$ python3 -q
>>> import numpy as np
>>> np.set_printoptions(precision=2, suppress=True, linewidth=140, floatmode="fixed")
>>> rng = np.random.default_rng(35500)
>>> J = np.eye(10, dtype=int)[rng.permutation(10)] * np.array([-3, 5, 6, 3, 7, 1, 5, 3, 5, -5])
>>> J
array([[-3,  0,  0,  0,  0,  0,  0,  0,  0,  0],
       [ 0,  0,  0,  0,  0,  0,  0,  3,  0,  0],
       [ 0,  0,  0,  0,  0,  1,  0,  0,  0,  0],
       [ 0,  0,  0,  3,  0,  0,  0,  0,  0,  0],
       [ 0,  0,  0,  0,  7,  0,  0,  0,  0,  0],
       [ 0,  0,  0,  0,  0,  0,  5,  0,  0,  0],
       [ 0,  0,  0,  0,  0,  0,  0,  0,  5,  0],
       [ 0,  0,  0,  0,  0,  0,  0,  0,  0, -5],
       [ 0,  5,  0,  0,  0,  0,  0,  0,  0,  0],
       [ 0,  0,  6,  0,  0,  0,  0,  0,  0,  0]])
>>> B = J / np.linalg.norm(J, axis=1, keepdims=True)
>>> C2 = B @ B.T
>>> np.degrees(np.arccos(np.clip(C2[3, 8], -1, 1)))
np.float64(90.0)
>>> np.linalg.norm(B, axis=1)
array([1.00, 1.00, 1.00, 1.00, 1.00, 1.00, 1.00, 1.00, 1.00, 1.00])
>>> C2[3]
array([0.00, 0.00, 0.00, 1.00, 0.00, 0.00, 0.00, 0.00, 0.00, 0.00])
>>> C2
array([[1.00, 0.00, 0.00, 0.00, 0.00, 0.00, 0.00, 0.00, 0.00, 0.00],
       [0.00, 1.00, 0.00, 0.00, 0.00, 0.00, 0.00, 0.00, 0.00, 0.00],
       [0.00, 0.00, 1.00, 0.00, 0.00, 0.00, 0.00, 0.00, 0.00, 0.00],
       [0.00, 0.00, 0.00, 1.00, 0.00, 0.00, 0.00, 0.00, 0.00, 0.00],
       [0.00, 0.00, 0.00, 0.00, 1.00, 0.00, 0.00, 0.00, 0.00, 0.00],
       [0.00, 0.00, 0.00, 0.00, 0.00, 1.00, 0.00, 0.00, 0.00, 0.00],
       [0.00, 0.00, 0.00, 0.00, 0.00, 0.00, 1.00, 0.00, 0.00, 0.00],
       [0.00, 0.00, 0.00, 0.00, 0.00, 0.00, 0.00, 1.00, 0.00, 0.00],
       [0.00, 0.00, 0.00, 0.00, 0.00, 0.00, 0.00, 0.00, 1.00, 0.00],
       [0.00, 0.00, 0.00, 0.00, 0.00, 0.00, 0.00, 0.00, 0.00, 1.00]])
>>> (C2 - 2 * np.eye(10)).round(6).argmax(axis=1)
array([1, 0, 0, 0, 0, 0, 0, 0, 0, 0])
>>> r0 = np.array([4, 1, 1, 0, 4, 4, 6, 0, 9, 3])
>>> W0 = np.outer(rng.normal(size=19), r0) + 0.1 * rng.normal(size=(19, 10))
>>> W0.round(2) + 0
array([[ -4.41,  -1.24,  -1.25,   0.03,  -4.43,  -4.50,  -6.72,  -0.06, -10.00,  -3.36],
       [ -0.52,  -0.23,  -0.05,  -0.08,  -0.66,  -0.45,  -1.02,   0.03,  -1.30,  -0.41],
       [  4.28,   0.94,   1.01,   0.14,   4.03,   4.03,   6.18,   0.09,   9.35,   2.98],
       [ -4.13,  -0.99,  -1.03,   0.06,  -3.89,  -4.00,  -5.92,  -0.04,  -8.93,  -3.13],
       [ -2.04,  -0.54,  -0.49,  -0.11,  -2.15,  -2.21,  -3.31,   0.13,  -4.74,  -1.45],
       [  1.50,   0.37,   0.30,  -0.05,   1.71,   1.84,   2.55,  -0.05,   3.89,   1.19],
       [ -3.41,  -1.00,  -0.83,  -0.02,  -3.57,  -3.50,  -5.45,  -0.01,  -7.96,  -2.64],
       [  1.63,   0.39,   0.51,   0.19,   1.72,   1.85,   2.47,   0.13,   3.93,   1.38],
       [  0.21,  -0.01,   0.10,  -0.02,   0.50,   0.43,   0.49,  -0.01,   0.81,   0.29],
       [ -1.19,  -0.15,  -0.23,   0.07,  -1.18,  -1.10,  -1.68,   0.28,  -2.42,  -0.89],
       [ -3.92,  -0.97,  -1.15,   0.15,  -3.87,  -3.81,  -5.90,   0.05,  -8.72,  -2.94],
       [  3.02,   0.76,   0.83,  -0.02,   2.96,   2.98,   4.54,   0.15,   6.53,   2.25],
       [  6.76,   1.72,   1.74,  -0.09,   6.75,   6.73,  10.01,   0.04,  15.16,   5.13],
       [  4.01,   1.07,   1.04,  -0.03,   4.09,   3.96,   6.28,   0.11,   9.04,   3.12],
       [  2.31,   0.39,   0.58,  -0.12,   2.20,   2.31,   3.18,   0.00,   5.17,   1.86],
       [  0.28,   0.12,  -0.07,  -0.11,  -0.23,  -0.14,  -0.06,   0.15,  -0.09,  -0.16],
       [ -0.85,  -0.07,  -0.31,  -0.08,  -0.77,  -0.80,  -1.38,  -0.10,  -1.97,  -0.66],
       [ -2.53,  -0.61,  -0.63,  -0.03,  -2.34,  -2.28,  -3.49,  -0.01,  -5.21,  -1.90],
       [  0.88,   0.26,   0.31,  -0.05,   1.04,   0.99,   1.40,   0.02,   2.33,   0.80]])
>>> B = np.array([[-2, 6],
...     [0, -8],
...     [-7, 5],
...     [8, 4],
...     [9, -6],
...     [-2, 4],
...     [9, -7],
...     [-7, 9],
...     [-2, -2],
...     [6, 5]])
>>> np.vstack([W0, B.T]).shape
(21, 10)
